>>> import numpy as np
>>> from numpy import linalg as LA
>>> np.set_printoptions(precision=2, suppress=True, linewidth=140, sign=" ")
>>> Y = np.array([[-1, 2, 2, -2], [0, -3, -3, 1], [1, -1, 2, -2], [3, 2, 1, -2]])
>>> Y[-1] = Y[0]
>>> M = Y + 0.05 * np.eye(4)
>>> M
array([[-0.95,  2.  ,  2.  , -2.  ],
       [ 0.  , -2.95, -3.  ,  1.  ],
       [ 1.  , -1.  ,  2.05, -2.  ],
       [-1.  ,  2.  ,  2.  , -1.95]])
>>> vals, V = LA.eig(M)
>>> np.round(np.prod(vals), 2)
np.float64(1.03)
>>> vals
array([ 2.4 ,  0.05, -4.2 , -2.05])
>>> round(float(LA.eigvals(M).sum().real), 2)
-3.8
>>> round(np.einsum("ii->", M), 2)
np.float64(-3.8)
>>> LA.eigvals(M)
array([ 2.4 ,  0.05, -4.2 , -2.05])
>>> Y = LA.inv(M)
>>> np.round(LA.inv(Y), 2) + 0
array([[-0.95,  2.  ,  2.  , -2.  ],
       [ 0.  , -2.95, -3.  ,  1.  ],
       [ 1.  , -1.  ,  2.05, -2.  ],
       [-1.  ,  2.  ,  2.  , -1.95]])
>>> np.round(LA.slogdet(M)[0], 2)
np.float64(1.0)
>>> (np.abs(Y) > 1e-9).astype(int)
array([[ 1,  1,  1,  1],
       [ 1,  1,  1,  1],
       [ 1,  1,  1,  1],
       [ 1,  1,  1,  1]])
>>> round(float(LA.cond(M)), 2)
180.21
>>> round(LA.det(M) * LA.det(Y), 2)
np.float64(1.0)
>>> np.allclose(Y, M.T)
False
>>> A = np.array([[5.56, 3.84, -1.43, 1.32, -0.14, 4.28, 7.53],
...     [-2.48, -2.79, 0.33, 0.24, 1.33, 0.76, -2.04],
...     [-3.09, 1.69, -0.88, 2.46, -0.09, 2.74, 1.14],
...     [-4.8, -3.3, 8.99, 1.31, -3.5, -4.84, -5.94],
...     [7.33, -3.97, -5.4, 0.24, -1.41, -1.95, 2.52],
...     [4.43, -4.31, 3.65, 1.67, -4.6, -0.73, 8.73],
...     [-0.94, 2.63, 3.39, -0.29, 5.25, -1.48, -0.7],
...     [1.09, -3.27, -0.51, 0.05, -1.9, -4.21, 3.43],
...     [-2.18, 3.07, 4.36, -2.07, 0.28, -1.82, -4.46]])
>>> W1 = np.array([[0, 1, 2],
...     [1, 1, 0],
...     [1, 1, 2],
...     [0, 0, 2],
...     [2, 2, 2],
...     [0, 2, 1],
...     [1, 1, 1]])
>>> b = np.array([2, 2, 2])
>>> act = np.maximum(A @ W1 + b, 0)
>>> (act > 0).mean(axis=0)
array([ 0.67,  0.44,  0.56])
>>> Z = np.array([[-1, 0], [1, -1], [1, 1]])
>>> (act @ Z).round(6).argmax(axis=1)
array([ 0,  1,  0,  0,  0,  0,  0,  0,  1])
>>> act @ Z
array([[38.55, -1.35],
       [-0.16,  0.  ],
       [ 5.07, -3.48],
       [ 0.  ,  0.  ],
       [ 4.09,  4.09],
       [23.27, 16.46],
       [10.74,  0.72],
       [ 0.  ,  0.  ],
       [-5.53,  0.  ]])
>>> Z = np.array([[1, 1, -1], [0, 0, -2]])
>>> rng = np.random.default_rng(975)
>>> J = rng.normal(size=(26, 2)) @ Z + np.array([2, 3, 1])
>>> J
array([[ 4.1 ,  5.1 , -4.33],
       [ 3.14,  4.14,  0.5 ],
       [ 1.83,  2.83,  0.16],
       [ 1.44,  2.44, -0.15],
       [ 2.38,  3.38,  1.65],
       [ 0.73,  1.73,  6.4 ],
       [ 2.91,  3.91, -1.36],
       [ 1.9 ,  2.9 , -0.5 ],
       [ 0.27,  1.27,  2.83],
       [ 0.81,  1.81,  6.91],
       [ 3.45,  4.45,  2.19],
       [ 2.01,  3.01, -0.96],
       [ 2.78,  3.78, -0.4 ],
       [ 2.61,  3.61,  0.76],
       [ 3.47,  4.47, -0.94],
       [ 2.34,  3.34,  0.08],
       [ 3.16,  4.16,  0.97],
       [ 3.12,  4.12, -3.33],
       [ 1.52,  2.52,  2.28],
       [ 2.89,  3.89, -3.02],
       [-0.03,  0.97,  3.3 ],
       [ 2.85,  3.85,  1.12],
       [ 1.02,  2.02,  1.65],
       [ 0.91,  1.91,  2.44],
       [ 1.5 ,  2.5 ,  2.6 ],
       [ 1.64,  2.64,  3.25]])
>>> labels = J[:, 2] > np.median(J[:, 2])
>>> f = J[labels].mean(axis=0) - J[~labels].mean(axis=0)
>>> labels.astype(int)
array([ 0,  0,  0,  0,  1,  1,  0,  0,  1,  1,  1,  0,  0,  0,  0,  0,  1,  0,  1,  0,  1,  1,  1,  1,  1,  1])
>>> np.argsort(-np.abs(f).round(6), kind="stable")
array([ 2,  0,  1])
>>> f
array([-1.1 , -1.1 ,  3.93])
>>> f = np.array([2, 0, 2, 5, 5]) + 0.5
>>> arr = np.outer(f, f) / (f @ f)
>>> arr.round(2) + 0
array([[ 0.09,  0.02,  0.09,  0.19,  0.19],
       [ 0.02,  0.  ,  0.02,  0.04,  0.04],
       [ 0.09,  0.02,  0.09,  0.19,  0.19],
       [ 0.19,  0.04,  0.19,  0.41,  0.41],
       [ 0.19,  0.04,  0.19,  0.41,  0.41]])
>>> vals, V = LA.eigh(arr)
>>> vec = np.array([-2, 3, -1, -3, 3])
>>> np.round(V * np.abs(vals) @ V.T, 2) + 0
array([[ 0.09,  0.02,  0.09,  0.19,  0.19],
       [ 0.02,  0.  ,  0.02,  0.04,  0.04],
       [ 0.09,  0.02,  0.09,  0.19,  0.19],
       [ 0.19,  0.04,  0.19,  0.41,  0.41],
       [ 0.19,  0.04,  0.19,  0.41,  0.41]])
>>> np.round(LA.eigvalsh(arr[1:, 1:]), 2) + 0
array([ 0.  ,  0.  ,  0.  ,  0.91])
>>> np.unique(arr.round(6), axis=0).shape
(3, 5)
>>> np.round(np.trace(LA.pinv(arr) @ arr), 2)
np.float64(1.0)
>>> np.abs(np.diag(LA.qr(arr)[1])) > 1e-9
array([ True, False, False, False, False])
>>> LA.lstsq(arr[:-1].T, arr[-1])[2]
np.int32(1)
>>> r = LA.matrix_rank(arr)
>>> r
np.int64(1)
>>> null = LA.svd(arr)[2][r:].T
>>> np.round(arr @ null, 2) + 0
array([[ 0.,  0.,  0.,  0.],
       [ 0.,  0.,  0.,  0.],
       [ 0.,  0.,  0.,  0.],
       [ 0.,  0.,  0.,  0.],
       [ 0.,  0.,  0.,  0.]])
>>> np.allclose(arr @ null, 0)
True
>>> null @ null.T
array([[ 0.91, -0.02, -0.09, -0.19, -0.19],
       [-0.02,  1.  , -0.02, -0.04, -0.04],
       [-0.09, -0.02,  0.91, -0.19, -0.19],
       [-0.19, -0.04, -0.19,  0.59, -0.41],
       [-0.19, -0.04, -0.19, -0.41,  0.59]])
>>> [int(LA.matrix_rank(arr[:, :j + 1])) for j in range(5)]
[1, 1, 1, 1, 1]
>>> null.shape
(5, 4)
>>> [int(LA.matrix_rank(np.delete(arr, i, axis=0))) for i in range(5)]
[1, 1, 1, 1, 1]
>>> LA.matrix_rank(arr.T @ arr), LA.matrix_rank(arr @ arr.T)
(np.int64(1), np.int64(1))
>>> proj = np.triu(np.array([[1, 1, 1, 0, 0],
...     [1, -1, 1, 1, -1],
...     [-1, 0, 2, 1, 0],
...     [2, -1, 2, 1, -1],
...     [-1, 1, -1, 0, -2]]), 1) + np.eye(5)
>>> Y = proj @ arr @ LA.inv(proj)
>>> np.trace(Y), np.trace(arr)
(np.float64(1.0), np.float64(1.0))
>>> Y
array([[ 0.19, -0.15,  0.15,  0.41,  0.68],
       [ 0.1 , -0.08,  0.08,  0.23,  0.37],
       [ 0.27, -0.22,  0.22,  0.6 ,  0.98],
       [ 0.  ,  0.  ,  0.  ,  0.  ,  0.  ],
       [ 0.19, -0.15,  0.15,  0.41,  0.68]])
>>> np.round(np.poly(Y), 2) + 0
array([ 1., -1.,  0.,  0.,  0.,  0.])
>>> round(LA.det(Y), 2)
np.float64(0.0)
>>> K = np.loadtxt("mat.csv", delimiter=",")
>>> K
array([[106., -19., -15.,  -6., -28.,  63.,  26., -39., -48.],
       [-19.,  54.,  41.,  -7.,  52.,  23.,  51.,   4.,  -9.],
       [-15.,  41.,  34.,  13.,  48.,  18.,  47.,  19.,  13.],
       [ -6.,  -7.,  13., 118.,  48.,  -3.,  44., 103., 130.],
       [-28.,  52.,  48.,  48.,  76.,  18.,  70.,  54.,  54.],
       [ 63.,  23.,  18.,  -3.,  18.,  61.,  56., -20., -34.],
       [ 26.,  51.,  47.,  44.,  70.,  56.,  93.,  34.,  27.],
       [-39.,   4.,  19., 103.,  54., -20.,  34., 101., 126.],
       [-48.,  -9.,  13., 130.,  54., -34.,  27., 126., 161.]])
>>> r = LA.matrix_rank(K)
>>> r
np.int64(3)
>>> null = LA.svd(K)[2][r:].T
>>> LA.matrix_rank(K.T @ K), LA.matrix_rank(K @ K.T)
(np.int64(3), np.int64(3))
>>> [int(LA.matrix_rank(np.delete(K, i, axis=0))) for i in range(9)]
[3, 3, 3, 3, 3, 3, 3, 3, 3]
>>> [int(LA.matrix_rank(K[:, :j + 1])) for j in range(9)]
[1, 2, 3, 3, 3, 3, 3, 3, 3]
>>> [int(LA.matrix_rank(K[:i])) for i in range(1, len(K) + 1)]
[1, 2, 3, 3, 3, 3, 3, 3, 3]
>>> np.allclose(K @ null, 0)
True
>>> def softmax(z):
...     e = np.exp(z - z.max(axis=-1, keepdims=True))
...     return e / e.sum(axis=-1, keepdims=True)
... 
>>> softmax(K).sum(axis=1)
array([ 1.,  1.,  1.,  1.,  1.,  1.,  1.,  1.,  1.])
>>> scores = K @ K.T / np.sqrt(9)
>>> np.round(softmax(scores + np.triu(np.full(scores.shape, -np.inf), 1)), 2) + 0
array([[ 1.,  0.,  0.,  0.,  0.,  0.,  0.,  0.,  0.],
       [ 0.,  1.,  0.,  0.,  0.,  0.,  0.,  0.,  0.],
       [ 0.,  1.,  0.,  0.,  0.,  0.,  0.,  0.,  0.],
       [ 0.,  0.,  0.,  1.,  0.,  0.,  0.,  0.,  0.],
       [ 0.,  0.,  0.,  1.,  0.,  0.,  0.,  0.,  0.],
       [ 0.,  0.,  0.,  0.,  0.,  1.,  0.,  0.,  0.],
       [ 0.,  0.,  0.,  0.,  0.,  0.,  1.,  0.,  0.],
       [ 0.,  0.,  0.,  1.,  0.,  0.,  0.,  0.,  0.],
       [ 0.,  0.,  0.,  0.,  0.,  0.,  0.,  0.,  1.]])
>>> softmax(scores)[8] @ K
array([-48.,  -9.,  13., 130.,  54., -34.,  27., 126., 161.])
>>> vals, V = LA.eigh(K)
>>> LA.eigvalsh(K + -2 * np.eye(9))
array([ -2.  ,  -2.  ,  -2.  ,  -2.  ,  -2.  ,  -2.  , 138.37, 229.14, 430.5 ])
>>> V @ np.diag(vals) @ V.T
array([[106., -19., -15.,  -6., -28.,  63.,  26., -39., -48.],
       [-19.,  54.,  41.,  -7.,  52.,  23.,  51.,   4.,  -9.],
       [-15.,  41.,  34.,  13.,  48.,  18.,  47.,  19.,  13.],
       [ -6.,  -7.,  13., 118.,  48.,  -3.,  44., 103., 130.],
       [-28.,  52.,  48.,  48.,  76.,  18.,  70.,  54.,  54.],
       [ 63.,  23.,  18.,  -3.,  18.,  61.,  56., -20., -34.],
       [ 26.,  51.,  47.,  44.,  70.,  56.,  93.,  34.,  27.],
       [-39.,   4.,  19., 103.,  54., -20.,  34., 101., 126.],
       [-48.,  -9.,  13., 130.,  54., -34.,  27., 126., 161.]])
>>> np.round(V.T @ K @ V, 2) + 0
array([[   0.  ,    0.  ,    0.  ,    0.  ,    0.  ,    0.  ,    0.  ,    0.  ,    0.  ],
       [   0.  ,    0.  ,    0.  ,    0.  ,    0.  ,    0.  ,    0.  ,    0.  ,    0.  ],
       [   0.  ,    0.  ,    0.  ,    0.  ,    0.  ,    0.  ,    0.  ,    0.  ,    0.  ],
       [   0.  ,    0.  ,    0.  ,    0.  ,    0.  ,    0.  ,    0.  ,    0.  ,    0.  ],
       [   0.  ,    0.  ,    0.  ,    0.  ,    0.  ,    0.  ,    0.  ,    0.  ,    0.  ],
       [   0.  ,    0.  ,    0.  ,    0.  ,    0.  ,    0.  ,    0.  ,    0.  ,    0.  ],
       [   0.  ,    0.  ,    0.  ,    0.  ,    0.  ,    0.  ,  140.37,    0.  ,    0.  ],
       [   0.  ,    0.  ,    0.  ,    0.  ,    0.  ,    0.  ,    0.  ,  231.14,    0.  ],
       [   0.  ,    0.  ,    0.  ,    0.  ,    0.  ,    0.  ,    0.  ,    0.  ,  432.5 ]])
>>> round(float(vals.sum()), 2), np.trace(K)
(804.0, np.float64(804.0))
>>> np.round(LA.svd(K, compute_uv=False), 2) + 0
array([ 432.5 ,  231.14,  140.37,    0.  ,    0.  ,    0.  ,    0.  ,    0.  ,    0.  ])
